% ipython --no-banner

In [1]: import numpy as np

In [2]: import numpy.linalg as la

In [3]: np.set_printoptions(precision=4, suppress=True, linewidth=140, sign=" ")

In [4]: mat = np.load("data.npy")

In [5]: mat
Out[5]: 
array([[ 0.    , -0.7   , -0.5   , -0.9   ,  1.5   ,  0.3   ,  0.4   ,  0.8   ,  0.1066],
       [ 1.9   ,  0.8   ,  1.3   , -0.4   , -0.1   ,  0.5   ,  0.2   ,  1.6   ,  5.565 ],
       [ 0.6   ,  1.5   ,  0.4   ,  1.4   , -0.5   , -2.8   , -0.1   , -1.1   ,  1.8775],
       [ 0.9   ,  0.4   , -0.7   ,  0.6   ,  0.9   ,  0.4   ,  0.4   ,  1.6   ,  2.69  ],
       [-0.1   , -0.8   ,  1.    , -0.5   ,  0.2   ,  0.8   , -0.6   ,  0.5   , -0.3751],
       [-0.3   , -3.3   ,  0.8   , -1.1   ,  0.8   ,  0.9   ,  0.9   , -0.3   , -0.827 ],
       [ 0.    ,  0.7   ,  0.1   ,  0.4   , -0.2   ,  1.8   ,  1.1   , -1.1   ,  0.037 ],
       [ 0.    ,  0.    ,  0.2   ,  0.8   , -0.6   , -0.5   , -0.1   ,  1.5   , -0.0785],
       [-0.5   , -0.9   , -0.9   , -0.1   , -0.4   ,  1.6   ,  2.3   , -2.    , -1.491 ],
       [ 1.8   ,  0.3   , -0.8   , -0.4   , -1.3   , -0.6   ,  1.5   ,  1.    ,  5.3218],
       [-2.    ,  2.1   , -1.1   ,  1.    ,  0.7   ,  0.1   ,  0.1   ,  1.6   , -6.0983],
       [-0.5   ,  1.4   ,  0.4   ,  2.8   ,  0.    ,  0.3   ,  0.9   , -0.2   , -1.5857],
       [-2.    , -1.2   ,  0.3   , -0.5   , -0.2   , -0.8   ,  0.2   ,  0.1   , -5.9066],
       [-0.5   , -1.6   ,  1.9   ,  1.    , -0.3   ,  1.8   ,  0.5   ,  0.6   , -1.5964],
       [-1.1   ,  0.8   ,  0.6   , -0.3   ,  0.6   ,  0.2   ,  0.5   ,  0.3   , -3.2911],
       [ 0.8   ,  0.8   , -0.6   , -1.4   ,  1.3   ,  0.2   ,  2.2   ,  0.7   ,  2.5832],
       [-1.7   ,  0.2   , -0.5   ,  0.6   ,  1.3   ,  1.9   , -1.5   , -0.2   , -5.1482],
       [ 1.2   ,  0.7   , -0.8   ,  0.5   ,  0.2   ,  1.6   , -0.1   , -0.8   ,  3.5794],
       [ 0.7   , -1.8   ,  1.1   ,  0.5   ,  1.1   ,  0.8   , -1.2   , -1.4   ,  2.2308],
       [ 0.3   , -0.3   ,  0.1   , -0.5   , -0.3   , -0.2   ,  1.1   ,  0.6   ,  0.9762],
       [ 0.9   , -0.9   ,  1.5   ,  0.7   ,  0.5   , -0.1   , -0.6   , -0.8   ,  2.6766],
       [ 0.1   ,  0.    , -1.1   , -0.3   , -1.1   , -1.1   , -0.8   ,  1.1   ,  0.3242],
       [ 2.1   ,  0.5   ,  2.    ,  0.1   ,  0.1   , -1.1   ,  1.2   ,  0.7   ,  6.304 ],
       [ 0.1   ,  0.3   , -0.6   , -0.5   , -0.1   , -0.1   , -1.7   , -0.3   ,  0.1825],
       [-1.    , -1.3   ,  0.1   ,  0.    , -0.1   ,  0.4   , -0.9   ,  0.    , -2.8926],
       [ 0.3   ,  1.3   , -2.2   , -1.3   , -1.1   , -1.1   , -2.5   ,  1.1   ,  0.8852],
       [-0.1   , -1.    ,  0.5   ,  0.8   ,  0.4   , -0.8   ,  0.1   ,  0.4   , -0.2671],
       [-0.7   ,  0.8   ,  1.1   ,  0.5   , -2.8   ,  0.2   , -0.2   ,  0.4   , -2.0855],
       [-0.5   , -1.1   , -1.7   ,  0.3   ,  0.6   ,  0.5   , -0.9   , -0.1   , -1.406 ],
       [ 2.3   ,  0.6   , -0.3   ,  0.1   ,  0.1   ,  0.7   ,  1.4   ,  0.5   ,  6.8956],
       [ 0.3   ,  0.    , -0.9   , -0.4   , -0.7   , -0.2   ,  0.3   ,  0.    ,  0.9382],
       [ 0.4   ,  0.8   ,  0.    , -0.7   , -1.2   ,  1.2   , -1.4   ,  2.8   ,  1.1488],
       [-1.1   ,  0.    ,  0.7   ,  1.2   ,  0.9   ,  0.5   ,  0.4   ,  1.2   , -3.2482],
       [ 0.    ,  2.2   ,  0.7   , -0.1   ,  1.5   , -1.1   ,  1.    , -0.4   , -0.2223],
       [ 0.3   , -0.4   ,  0.1   ,  1.2   ,  0.2   ,  1.7   ,  0.2   ,  0.2   ,  0.7543],
       [ 0.4   , -0.3   ,  0.    ,  1.1   , -0.1   , -0.4   , -0.3   , -0.3   ,  1.1973],
       [ 1.    ,  1.4   , -1.2   ,  0.5   , -0.1   ,  1.2   ,  1.    ,  1.1   ,  3.0658],
       [-0.7   ,  1.8   , -2.6   ,  0.6   , -1.2   , -1.4   , -1.1   ,  0.1   , -2.1613],
       [ 0.5   ,  1.    ,  0.3   , -1.8   ,  1.3   ,  1.5   ,  1.8   , -1.7   ,  1.2769],
       [-0.1   ,  0.1   , -0.2   ,  0.4   , -0.5   ,  1.9   , -1.4   , -0.8   , -0.4582],
       [-1.5   ,  2.3   ,  0.6   , -0.5   , -0.1   ,  0.7   ,  0.9   , -0.6   , -4.6931],
       [ 1.5   , -1.6   , -1.    , -0.5   , -1.    , -0.2   , -1.    ,  0.4   ,  4.5489],
       [ 0.6   , -1.5   , -0.1   ,  0.    , -2.5   ,  0.    ,  0.5   ,  1.4   ,  1.917 ]])

In [6]: def softmax(z):
   ...:     e = np.exp(z - z.max(axis=-1, keepdims=True))
   ...:     return e / e.sum(axis=-1, keepdims=True)
   ...: 

In [7]: print(np.round(softmax(10 * mat[16]), 4) + 0)
[ 0.      0.      0.      0.      0.0025  0.9975  0.      0.      0.    ]

In [8]: softmax(mat).sum(axis=1)
Out[8]: 
array([ 1.,  1.,  1.,  1.,  1.,  1.,  1.,  1.,  1.,  1.,  1.,  1.,  1.,  1.,  1.,  1.,  1.,  1.,  1.,  1.,  1.,  1.,  1.,  1.,  1.,  1.,
        1.,  1.,  1.,  1.,  1.,  1.,  1.,  1.,  1.,  1.,  1.,  1.,  1.,  1.,  1.,  1.,  1.])

In [9]: scores = mat @ mat.T / np.sqrt(9)

In [10]: softmax(scores)[16] @ mat
Out[10]: array([-1.8361,  0.9338, -0.686 ,  0.6892,  0.9457,  0.9806, -0.7045,  0.5606, -5.5708])
